% python3 -q
>>> import numpy as np
>>> np.set_printoptions(suppress=True, linewidth=120)
>>> rd = lambda a: np.round(a, 2) + 0
>>> arr = np.array([[-1.44, -2.66, 0.29],
...     [-3.59, 2.19, 0.66],
...     [-5.89, 2.12, 2.74],
...     [0.45, -0.86, 5.68],
...     [0.07, -0.18, 5.38],
...     [-3.64, -2.32, 2.55],
...     [-0.82, -4.82, -0.31],
...     [-2.21, 0.68, -3.72],
...     [1.81, 4.3, -1.95],
...     [-0.13, 0.47, 4.33],
...     [-3.92, -0.96, 4.06],
...     [-0.29, -0.03, -2.07],
...     [-2.35, 1.48, -4.31],
...     [-1.47, -4.24, 3.28],
...     [-0.48, -0.43, -5.33]])
>>> arr
array([[-1.44, -2.66,  0.29],
       [-3.59,  2.19,  0.66],
       [-5.89,  2.12,  2.74],
       [ 0.45, -0.86,  5.68],
       [ 0.07, -0.18,  5.38],
       [-3.64, -2.32,  2.55],
       [-0.82, -4.82, -0.31],
       [-2.21,  0.68, -3.72],
       [ 1.81,  4.3 , -1.95],
       [-0.13,  0.47,  4.33],
       [-3.92, -0.96,  4.06],
       [-0.29, -0.03, -2.07],
       [-2.35,  1.48, -4.31],
       [-1.47, -4.24,  3.28],
       [-0.48, -0.43, -5.33]])
>>> Xs = (arr - arr.mean(axis=0)) / arr.std(axis=0)
>>> np.argwhere(np.abs(Xs) > 2)
array([[2, 0]])
>>> b = np.linalg.lstsq(np.delete(Xs, 2, axis=1), Xs[:, 2])[0]
>>> np.abs(b).argmax()
np.int64(1)
>>> rd(b)
array([-0.1 , -0.25])
>>> Xs = arr - arr.mean(axis=0)
>>> evecs = np.linalg.svd(Xs)[2][:1]
>>> other = Xs - Xs @ evecs.T @ evecs
>>> rd(np.cov(Xs @ evecs.T, rowvar=False))
np.float64(13.7)
>>> rd(np.linalg.norm(other) / np.linalg.norm(Xs))
np.float64(0.64)
>>> data = np.load("mat.npy")
>>> data
array([[ 0., -1., -1., -1., -1., -1.,  0.],
       [-1.,  0., -1., -1., -1., -1.,  0.],
       [-1., -1.,  0., -1., -1., -1.,  0.],
       [-1., -1., -1.,  0., -1., -1.,  0.],
       [-1., -1., -1., -1.,  0., -1.,  0.],
       [-1., -1., -1., -1., -1.,  0.,  0.],
       [ 0.,  0.,  0.,  0.,  0.,  0.,  0.]])
>>> # symmetric
>>> rd(np.linalg.norm(data, 2) / np.linalg.norm(data))
np.float64(0.91)
>>> np.linalg.matrix_rank(data, rtol=0.1)
np.int64(6)
>>> np.argsort(-np.linalg.norm(data, axis=0).round(6), kind="stable")[:3]
array([0, 1, 2])
>>> m1 = np.loadtxt("w.csv", delimiter=",")
>>> rd(m1)
array([[-0.67, -0.43,  0.  ,  0.35,  0.24, -0.37,  0.19,  0.1 ],
       [ 0.14, -0.29, -0.02,  0.21,  0.45,  0.72,  0.1 ,  0.36],
       [-0.48,  0.32, -0.57, -0.25,  0.29,  0.21, -0.38, -0.11],
       [-0.29,  0.18,  0.64, -0.18,  0.  ,  0.02, -0.45,  0.49],
       [-0.19, -0.18,  0.11,  0.47, -0.46,  0.38, -0.41, -0.41],
       [ 0.14, -0.71, -0.26, -0.42, -0.21, -0.11, -0.36,  0.2 ],
       [ 0.33, -0.1 ,  0.19,  0.15,  0.62, -0.28, -0.47, -0.37],
       [ 0.24,  0.23, -0.39,  0.55, -0.14, -0.26, -0.28,  0.51]])
>>> # keeps lengths
>>> np.allclose(m1 @ m1.T, m1.T @ m1)
True
>>> rd(np.sort(np.abs(np.linalg.eigvals(m1))))
array([1., 1., 1., 1., 1., 1., 1., 1.])
>>> rd((m1 + m1.T) / 2)
array([[-0.67, -0.14, -0.24,  0.03,  0.02, -0.11,  0.26,  0.17],
       [-0.14, -0.29,  0.15,  0.2 ,  0.13,  0.  ,  0.  ,  0.29],
       [-0.24,  0.15, -0.57,  0.19,  0.2 , -0.03, -0.1 , -0.25],
       [ 0.03,  0.2 ,  0.19, -0.18,  0.23, -0.2 , -0.15,  0.52],
       [ 0.02,  0.13,  0.2 ,  0.23, -0.46,  0.08,  0.1 , -0.27],
       [-0.11,  0.  , -0.03, -0.2 ,  0.08, -0.11, -0.32, -0.03],
       [ 0.26,  0.  , -0.1 , -0.15,  0.1 , -0.32, -0.47, -0.33],
       [ 0.17,  0.29, -0.25,  0.52, -0.27, -0.03, -0.33,  0.51]])
>>> rd(np.linalg.det(m1))
np.float64(-1.0)
>>> vec = np.array([-1, 2, -2, 0, -2, -2, 1, 2])
>>> rd(np.linalg.inv(m1))
array([[-0.67,  0.14, -0.48, -0.29, -0.19,  0.14,  0.33,  0.24],
       [-0.43, -0.29,  0.32,  0.18, -0.18, -0.71, -0.1 ,  0.23],
       [ 0.  , -0.02, -0.57,  0.64,  0.11, -0.26,  0.19, -0.39],
       [ 0.35,  0.21, -0.25, -0.18,  0.47, -0.42,  0.15,  0.55],
       [ 0.24,  0.45,  0.29,  0.  , -0.46, -0.21,  0.62, -0.14],
       [-0.37,  0.72,  0.21,  0.02,  0.38, -0.11, -0.28, -0.26],
       [ 0.19,  0.1 , -0.38, -0.45, -0.41, -0.36, -0.47, -0.28],
       [ 0.1 ,  0.36, -0.11,  0.49, -0.41,  0.2 , -0.37,  0.51]])
>>> [p for p in range(1, 25) if np.allclose(np.linalg.matrix_power(m1, p), np.eye(8))]
[]
>>> rd(np.sort(np.abs(np.degrees(np.angle(np.linalg.eigvals(m1))))))
array([  0.  ,  79.56,  79.56, 113.3 , 113.3 , 153.9 , 153.9 , 180.  ])
>>> rd(np.linalg.det(m1))
np.float64(-1.0)
>>> rd(np.linalg.norm(vec)), rd(np.linalg.norm(m1 @ vec))
(np.float64(4.69), np.float64(4.69))
>>> rd(np.abs(np.linalg.eigvals(m1)))
array([1., 1., 1., 1., 1., 1., 1., 1.])
>>> vec = np.array([2, 3, 2, 2, 2, 0, 5, 4])
>>> y = m1 @ vec
>>> rd(y)
array([-0.08,  2.66, -3.42,  0.59, -4.39, -4.67, -1.52,  1.87])
>>> rd(np.linalg.solve(m1.T, m1[0]))
array([1., 0., 0., 0., 0., 0., 0., 0.])
>>> rd(np.linalg.solve(m1, m1[:, 5]))
array([0., 0., 0., 0., 0., 1., 0., 0.])
>>> f = np.array([3, -3, -2, -3, -2, -3, 3, 1])
>>> other = m1 + np.outer(f, np.eye(8)[3])
>>> np.linalg.matrix_rank(other - m1)
np.int64(1)
>>> cov = np.cov(arr, rowvar=False)
>>> rd(arr.std(axis=0))
array([1.95, 2.37, 3.49])
>>> rd(cov)
array([[ 4.09,  0.  , -0.74],
       [ 0.  ,  6.03, -2.18],
       [-0.74, -2.18, 13.02]])
>>> rd(np.polyfit(arr[:, 1], arr[:, 2], 1))
array([-0.36,  0.63])
>>> rd(np.corrcoef(arr.T))
array([[ 1.  ,  0.  , -0.1 ],
       [ 0.  ,  1.  , -0.25],
       [-0.1 , -0.25,  1.  ]])
>>> np.argsort(-arr.std(axis=0).round(6), kind="stable")
array([2, 1, 0])
>>> cov.shape
(3, 3)
>>> rd(np.corrcoef(arr[:, 1], arr[:, 2])[0, 1])
np.float64(-0.25)
>>> rng = np.random.default_rng(17)
>>> mat = rng.normal(size=(14, 4)) + 3 * np.array([1, -1, -1, 0])
>>> rd(mat)
array([[ 4.1 , -2.66, -3.54, -1.26],
       [ 1.11, -2.98, -3.81, -0.87],
       [ 2.78, -3.05, -5.28,  0.93],
       [ 0.97, -1.14, -2.41, -0.47],
       [ 4.34, -2.98, -2.31,  0.11],
       [ 4.1 , -1.94, -3.91, -0.61],
       [ 3.34, -3.21, -5.28,  2.03],
       [ 0.83, -5.08, -4.28,  0.56],
       [ 4.8 , -3.24, -3.39,  0.17],
       [ 2.63, -2.92, -4.14,  0.44],
       [ 3.39, -5.44, -3.11,  0.16],
       [ 3.56, -3.82, -4.33, -0.95],
       [ 3.55, -3.85, -3.76,  1.14],
       [ 2.21, -3.9 , -3.09,  0.2 ]])
>>> vec = np.array([1, 2, 2, 1])
>>> y = mat @ vec
>>> rd(np.linalg.lstsq(mat, y)[0])
array([1., 2., 2., 1.])
>>> rd(np.linalg.pinv(mat) @ mat)
array([[1., 0., 0., 0.],
       [0., 1., 0., 0.],
       [0., 0., 1., 0.],
       [0., 0., 0., 1.]])
>>> y = y + 0.05 * rng.normal(size=14)
>>> rd(y)
array([ -9.51, -13.39, -13.03,  -6.6 ,  -6.09,  -8.28, -11.64, -17.31,  -8.27, -11.04, -13.55, -13.72, -10.59, -11.51])
>>> b, *_ = np.linalg.lstsq(mat, y)
>>> rd(b)
array([1.  , 1.99, 2.02, 1.  ])
>>> other = np.c_[mat[:, :2] @ np.array([[-2, 1], [-2, -3]]), np.array([2, -2, -2, -2, -3, -3, 0, 2, 0, 2, 0, -2, -1, 3])]
>>> rd(other)
array([[-2.88, 12.09,  2.  ],
       [ 3.75, 10.05, -2.  ],
       [ 0.55, 11.93, -2.  ],
       [ 0.33,  4.39, -2.  ],
       [-2.73, 13.28, -3.  ],
       [-4.32,  9.91, -3.  ],
       [-0.27, 12.97,  0.  ],
       [ 8.51, 16.07,  2.  ],
       [-3.12, 14.5 ,  0.  ],
       [ 0.57, 11.39,  2.  ],
       [ 4.09, 19.7 ,  0.  ],
       [ 0.51, 15.01, -2.  ],
       [ 0.61, 15.1 , -1.  ],
       [ 3.37, 13.91,  3.  ]])
>>> np.linalg.matrix_rank(np.c_[mat, other])
np.int64(5)
>>> rd(np.linalg.lstsq(mat, other[:, 0])[0])
array([-2., -2.,  0.,  0.])
>>> f, v = m1[0], m1[1]
>>> rd(f @ v)
np.float64(0.0)
>>> pr = (f @ v) / (f @ f) * f
>>> rd(pr)
array([0., 0., 0., 0., 0., 0., 0., 0.])
>>> rd(np.outer(f, v))
array([[-0.1 ,  0.19,  0.01, -0.14, -0.3 , -0.48, -0.07, -0.24],
       [-0.06,  0.12,  0.01, -0.09, -0.19, -0.31, -0.05, -0.15],
       [ 0.  ,  0.  ,  0.  ,  0.  ,  0.  ,  0.  ,  0.  ,  0.  ],
       [ 0.05, -0.1 , -0.01,  0.07,  0.16,  0.25,  0.04,  0.13],
       [ 0.03, -0.07,  0.  ,  0.05,  0.11,  0.17,  0.02,  0.09],
       [-0.05,  0.11,  0.01, -0.08, -0.17, -0.27, -0.04, -0.13],
       [ 0.03, -0.06,  0.  ,  0.04,  0.09,  0.14,  0.02,  0.07],
       [ 0.01, -0.03,  0.  ,  0.02,  0.05,  0.07,  0.01,  0.04]])
>>> rd(np.linalg.norm(f + v) ** 2 + np.linalg.norm(f - v) ** 2)
np.float64(4.0)
>>> (v - pr) @ f
np.float64(0.0)
>>> P = mat @ np.linalg.solve(mat.T @ mat, mat.T)
>>> rd(P @ mat[:, 2])
array([-3.54, -3.81, -5.28, -2.41, -2.31, -3.91, -5.28, -4.28, -3.39, -4.14, -3.11, -4.33, -3.76, -3.09])
>>> np.allclose(P @ P, P)
True
>>> rd(np.linalg.eigvalsh(P))
array([0., 0., 0., 0., 0., 0., 0., 0., 0., 0., 1., 1., 1., 1.])
>>> d = np.linalg.norm(mat[:, None] - mat[None], axis=-1)
>>> np.linalg.matrix_rank(d ** 2)
np.int64(6)
>>> d.mean(axis=1).argmax()
np.int64(3)
>>> (d + 1e9 * np.eye(14)).round(6).argmin(axis=1)
array([ 5, 13,  6,  1,  8,  0,  2, 13,  4,  2, 13,  0,  9,  9])
>>> d[7].round(6).argsort(kind="stable")[:4]
array([ 7, 13,  1,  9])
>>> rd(d[7])
array([4.52, 2.6 , 3.01, 4.48, 4.57, 4.7 , 3.61, 0.  , 4.48, 2.83, 2.87, 3.37, 3.09, 2.21])
>>> np.unravel_index(d.round(6).argmax(), d.shape)
(np.int64(3), np.int64(10))
>>> d.shape
(14, 14)
